% ipython --no-banner

In [1]: import numpy as np

In [2]: from numpy import linalg as LA

In [3]: np.set_printoptions(precision=2, suppress=True, linewidth=140)

In [4]: def tidy(a):
   ...:     return np.round(a, 2) + 0
   ...: 

In [5]: E = np.load("run15.npy")

In [6]: E
Out[6]: 
array([[-2,  3,  2,  3,  1],
       [ 1,  3, -2, -2, -1],
       [ 2,  3, -3,  2, -1]])

In [7]: x = np.array([3, 9, 7, 9, 6])

In [8]: a = np.maximum(E @ x, 0)

In [9]: np.maximum(E @ (3 * x), 0)
Out[9]: array([204,   0,  72])

In [10]: tidy(np.tanh(E @ x))
Out[10]: array([ 1., -1.,  1.])

In [11]: np.maximum(E @ x, 0) - np.maximum(-E @ x, 0)
Out[11]: array([68, -8, 24])

In [12]: E.T @ a
Out[12]: array([-88, 276,  64, 252,  44])

In [13]: rng = np.random.default_rng(442106)

In [14]: Y = E + rng.integers(-2, 3, (3, 2)) @ rng.integers(-2, 3, (2, 5))

In [15]: Y
Out[15]: 
array([[-2, -1,  4,  3, -1],
       [ 1,  5, -1, -6, -2],
       [ 2,  9, -5,  0,  1]])

In [16]: tidy(LA.svd(Y - E, compute_uv=False))
Out[16]: array([8.64, 4.39, 0.  ])

In [17]: Y = E[0, 0] * E[1:] - np.outer(E[1:, 0], E[0])

In [18]: Y
Out[18]: 
array([[  0,  -9,   2,   1,   1],
       [  0, -12,   2, -10,   0]])

In [19]: E[:, 0] / E[0, 0]
Out[19]: array([ 1. , -0.5, -1. ])

In [20]: LA.matrix_rank(Y), LA.matrix_rank(E)
Out[20]: (np.int64(2), np.int64(3))

In [21]: Y = E / np.sqrt((E ** 2).mean(axis=1, keepdims=True))

In [22]: tidy(E - E.mean(axis=1, keepdims=True))
Out[22]: 
array([[-3.4,  1.6,  0.6,  1.6, -0.4],
       [ 1.2,  3.2, -1.8, -1.8, -0.8],
       [ 1.4,  2.4, -3.6,  1.4, -1.6]])

In [23]: LA.matrix_rank(Y) == LA.matrix_rank(E)
Out[23]: np.True_

In [24]: tidy(LA.norm(Y, axis=1))
Out[24]: array([2.24, 2.24, 2.24])

In [25]: LA.matrix_rank(E - E.mean(axis=1, keepdims=True))
Out[25]: np.int64(3)

In [26]: def softmax(z):
    ...:     e = np.exp(z - z.max(axis=-1, keepdims=True))
    ...:     return e / e.sum(axis=-1, keepdims=True)
    ...: 

In [27]: tidy(softmax(E[2]))
Out[27]: array([0.21, 0.57, 0.  , 0.21, 0.01])

In [28]: tidy(softmax(10 * E[2]))
Out[28]: array([0., 1., 0., 0., 0.])

In [29]: S = E @ E.T / np.sqrt(5)

In [30]: tidy(softmax(S)[2] @ E)
Out[30]: array([ 2.  ,  3.  , -3.  ,  1.99, -1.  ])

In [31]: tidy(softmax(S + np.triu(np.full(S.shape, -np.inf), 1)))
Out[31]: 
array([[1., 0., 0.],
       [0., 1., 0.],
       [0., 0., 1.]])

In [32]: softmax(S).round(6).argmax(axis=1)
Out[32]: array([0, 1, 2])

In [33]: M = np.loadtxt("layer17.csv", delimiter=",")

In [34]: M
Out[34]: 
array([[ 0.,  1.,  0.,  1.,  2.],
       [ 0.,  0.,  0.,  0.,  1.],
       [ 0.,  0.,  0., -2., -2.],
       [ 0.,  0.,  0.,  0., -1.],
       [ 0.,  0.,  0.,  0.,  0.]])

In [35]: [int(LA.matrix_rank(LA.matrix_power(M, p))) for p in range(1, 6)]
Out[35]: [3, 1, 0, 0, 0]

In [36]: tidy(np.sort(LA.eigvals(M)))
Out[36]: array([0., 0., 0., 0., 0.])

In [37]: LA.matrix_rank(M - M[0, 0] * np.eye(5))
Out[37]: np.int64(3)

In [38]: Y = np.array([[0, 1], [1, 4], [5, 2], [5, 0], [5, 1]])

In [39]: Y.T @ E.T
Out[39]: 
array([[ 33, -22,  -7],
       [ 15,   8,   7]])

In [40]: np.vstack([E, Y.T]).shape
Out[40]: (5, 5)

In [41]: tidy(np.trace(LA.pinv(M) @ M))
Out[41]: np.float64(3.0)

In [42]: np.allclose(M[:-1].T @ LA.lstsq(M[:-1].T, M[-1])[0], M[-1])
Out[42]: True

In [43]: tidy(M @ LA.pinv(M) @ M)
Out[43]: 
array([[ 0.,  1.,  0.,  1.,  2.],
       [ 0.,  0.,  0.,  0.,  1.],
       [ 0.,  0.,  0., -2., -2.],
       [ 0.,  0.,  0.,  0., -1.],
       [ 0.,  0.,  0.,  0.,  0.]])

In [44]: LA.lstsq(M[:-1].T, M[-1])[2]
Out[44]: np.int32(3)

In [45]: m1 = np.load("w.npy")

In [46]: m1
Out[46]: 
array([[-0.4 , -0.1 ,  1.22],
       [ 0.5 ,  1.5 , -1.64],
       [ 0.8 , -1.  , -2.47],
       [-0.7 ,  0.8 ,  2.12],
       [ 0.3 ,  0.1 , -0.9 ],
       [-0.9 ,  1.4 ,  2.81],
       [-0.6 ,  0.8 ,  1.71],
       [ 1.2 , -0.6 , -3.62],
       [-0.3 , -0.4 ,  0.93],
       [ 0.4 ,  1.1 , -1.24],
       [ 1.2 ,  0.  , -3.6 ],
       [ 0.6 ,  0.6 , -1.7 ],
       [ 0.2 , -2.1 , -0.64],
       [-0.6 , -1.5 ,  1.71],
       [ 2.4 ,  0.  , -7.31],
       [ 0.6 , -0.8 , -1.89],
       [ 1.  , -0.3 , -2.85],
       [-0.3 , -1.5 ,  0.99],
       [-0.2 ,  0.3 ,  0.69],
       [ 1.4 , -0.7 , -4.18],
       [-0.6 ,  2.5 ,  1.74],
       [-1.3 ,  0.7 ,  3.83],
       [ 0.4 ,  1.1 , -1.22],
       [ 0.1 , -0.5 , -0.38],
       [ 1.1 ,  0.8 , -3.13],
       [ 1.  , -0.3 , -3.06],
       [ 0.5 , -1.1 , -1.66],
       [-0.1 ,  1.6 ,  0.17],
       [-0.4 , -0.4 ,  1.25],
       [ 0.7 ,  0.1 , -2.12],
       [-0.7 , -1.3 ,  2.08],
       [-1.5 , -0.2 ,  4.47],
       [-0.3 ,  0.9 ,  0.99],
       [ 0.9 , -0.5 , -2.7 ],
       [ 0.6 ,  1.2 , -1.77]])

In [47]: O, V = LA.qr(m1[:, :1])[0], LA.qr(m1[:, 1:])[0]

In [48]: sv = LA.svd(O.T @ V, compute_uv=False)

In [49]: tidy(LA.norm(O @ O.T - V @ V.T, 2))
Out[49]: np.float64(1.0)

In [50]: tidy(np.degrees(np.arccos(sv.clip(0, 1))))
Out[50]: array([1.82])

In [51]: (sv > 0.9).sum()
Out[51]: np.int64(1)

In [52]: tidy(sv)
Out[52]: array([1.])

In [53]: x = np.array([-2, 2, -2])

In [54]: y = m1 @ x

In [55]: tidy(LA.pinv(m1) @ m1)
Out[55]: 
array([[1., 0., 0.],
       [0., 1., 0.],
       [0., 0., 1.]])

In [56]: y = y + 0.1 * rng.normal(size=35)

In [57]: tidy(y)
Out[57]: 
array([-1.92,  5.49,  1.36, -1.1 ,  1.38, -1.06, -0.66,  3.59, -2.11,  3.99,  4.88,  3.22, -3.23, -5.27,  9.87,  0.94,  2.92, -4.43, -0.39,
        4.13,  2.84, -3.59,  3.84, -0.5 ,  5.69,  3.52,  0.26,  3.  , -2.49,  3.04, -5.44, -6.31,  0.61,  2.65,  4.7 ])

In [58]: beta, *_ = LA.lstsq(m1, y)

In [59]: beta.round()
Out[59]: array([-3.,  2., -2.])

In [60]: tidy(m1.T @ (y - m1 @ beta))
Out[60]: array([0., 0., 0.])

In [61]: left, sv, Vh = LA.svd(m1)

In [62]: tidy(sv)
Out[62]: array([15.94,  5.94,  0.15])

In [63]: Y = left[:, :2] @ np.diag(sv[:2]) @ Vh[:2]

In [64]: tidy(LA.norm(m1 - Y) / LA.norm(m1))
Out[64]: np.float64(0.01)

In [65]: LA.matrix_rank(m1, rtol=0.05)
Out[65]: np.int64(2)

In [66]: tidy(np.abs(m1 - Y).max())
Out[66]: np.float64(0.05)

In [67]: tidy(LA.norm(m1 - Y, 2)), tidy(sv[2])
Out[67]: (np.float64(0.15), np.float64(0.15))

In [68]: Y = np.c_[m1[:, :1] @ np.array([[5]]), np.array([1, 4, 5, 4, 0, 3, 3, 3, 4, 2, 4, 0, 0, 3, 3, 4, 2, 3, 0, 2, 4, 0, 1, 4, 4, 1, 3, 3, 2, 4, 5, 3, 5, 5, 4])]

In [69]: Y
Out[69]: 
array([[-2. ,  1. ],
       [ 2.5,  4. ],
       [ 4. ,  5. ],
       [-3.5,  4. ],
       [ 1.5,  0. ],
       [-4.5,  3. ],
       [-3. ,  3. ],
       [ 6. ,  3. ],
       [-1.5,  4. ],
       [ 2. ,  2. ],
       [ 6. ,  4. ],
       [ 3. ,  0. ],
       [ 1. ,  0. ],
       [-3. ,  3. ],
       [12. ,  3. ],
       [ 3. ,  4. ],
       [ 5. ,  2. ],
       [-1.5,  3. ],
       [-1. ,  0. ],
       [ 7. ,  2. ],
       [-3. ,  4. ],
       [-6.5,  0. ],
       [ 2. ,  1. ],
       [ 0.5,  4. ],
       [ 5.5,  4. ],
       [ 5. ,  1. ],
       [ 2.5,  3. ],
       [-0.5,  3. ],
       [-2. ,  2. ],
       [ 3.5,  4. ],
       [-3.5,  5. ],
       [-7.5,  3. ],
       [-1.5,  5. ],
       [ 4.5,  5. ],
       [ 3. ,  4. ]])

In [70]: tidy(LA.norm(Y - m1 @ LA.lstsq(m1, Y)[0], axis=0))
Out[70]: array([ 0.  , 18.08])

In [71]: LA.matrix_rank(np.c_[m1, Y])
Out[71]: np.int64(4)

In [72]: Y = np.array([[1, 1], [0, 0]])

In [73]: W2 = np.kron(Y, E)

In [74]: W2
Out[74]: 
array([[-2,  3,  2,  3,  1, -2,  3,  2,  3,  1],
       [ 1,  3, -2, -2, -1,  1,  3, -2, -2, -1],
       [ 2,  3, -3,  2, -1,  2,  3, -3,  2, -1],
       [ 0,  0,  0,  0,  0,  0,  0,  0,  0,  0],
       [ 0,  0,  0,  0,  0,  0,  0,  0,  0,  0],
       [ 0,  0,  0,  0,  0,  0,  0,  0,  0,  0]])

In [75]: tidy(LA.norm(W2, 2)), tidy(LA.norm(Y, 2) * LA.norm(E, 2))
Out[75]: (np.float64(8.67), np.float64(8.67))

In [76]: W2.shape
Out[76]: (6, 10)

In [77]: F = np.load("arr.npy")

In [78]: F
Out[78]: 
array([[ 1, -8, -9, -4, -1,  7],
       [-8,  1, -8, -9, -4, -1],
       [-9, -8,  1, -8, -9, -4],
       [-4, -9, -8,  1, -8, -9],
       [-1, -4, -9, -8,  1, -8],
       [ 7, -1, -4, -9, -8,  1]])

In [79]: w, V = LA.eigh(F)

In [80]: tidy(LA.eigvalsh(F + 3 * np.eye(6)))
Out[80]: array([-25.82,  -7.28,   9.04,  14.24,  15.24,  18.59])

In [81]: tidy(LA.svd(F, compute_uv=False))
Out[81]: array([28.82, 15.59, 12.24, 11.24, 10.28,  6.04])

In [82]: tidy(w.sum()), np.trace(F)
Out[82]: (np.float64(6.0), np.int64(6))

In [83]: np.abs(V[:, -1]).round(6).argmax()
Out[83]: np.int64(0)

In [84]: tidy(w)
Out[84]: array([-28.82, -10.28,   6.04,  11.24,  12.24,  15.59])

In [85]: np.unique(w.round(6) + 0, return_counts=True)[1]
Out[85]: array([1, 1, 1, 1, 1, 1])

In [86]: idx = rng.permutation(6)

In [87]: idx
Out[87]: array([1, 4, 2, 3, 5, 0])

In [88]: Y = F[idx][:, idx]

In [89]: Y
Out[89]: 
array([[ 1, -4, -8, -9, -1, -8],
       [-4,  1, -9, -8, -8, -1],
       [-8, -9,  1, -8, -4, -9],
       [-9, -8, -8,  1, -9, -4],
       [-1, -8, -4, -9,  1,  7],
       [-8, -1, -9, -4,  7,  1]])

In [90]: np.allclose(Y, F)
Out[90]: False

In [91]: tidy(np.sort(np.abs(LA.eigvals(Y))))
Out[91]: array([ 6.04, 10.28, 11.24, 12.24, 15.59, 28.82])

In [92]: G = Y.T @ Y

In [93]: G
Out[93]: 
array([[227, 152, 168, 119,  87,  89],
       [152, 227, 119, 168,  89,  87],
       [168, 119, 307, 200,  81,  59],
       [119, 168, 200, 307,  59,  81],
       [ 87,  89,  81,  59, 212, 102],
       [ 89,  87,  59,  81, 102, 212]])

In [94]: np.trace(G), (Y ** 2).sum()
Out[94]: (np.int64(1492), np.int64(1492))

In [95]: (Y @ Y.T).shape
Out[95]: (6, 6)

In [96]: idx = rng.permutation(6)

In [97]: idx
Out[97]: array([1, 0, 3, 4, 2, 5])

In [98]: Y = G[idx][:, idx]

In [99]: np.allclose(Y, G)
Out[99]: False

In [100]: Y
Out[100]: 
array([[227, 152, 168,  89, 119,  87],
       [152, 227, 119,  87, 168,  89],
       [168, 119, 307,  59, 200,  81],
       [ 89,  87,  59, 212,  81, 102],
       [119, 168, 200,  81, 307,  59],
       [ 87,  89,  81, 102,  59, 212]])

In [101]: np.trace(Y)
Out[101]: np.int64(1492)
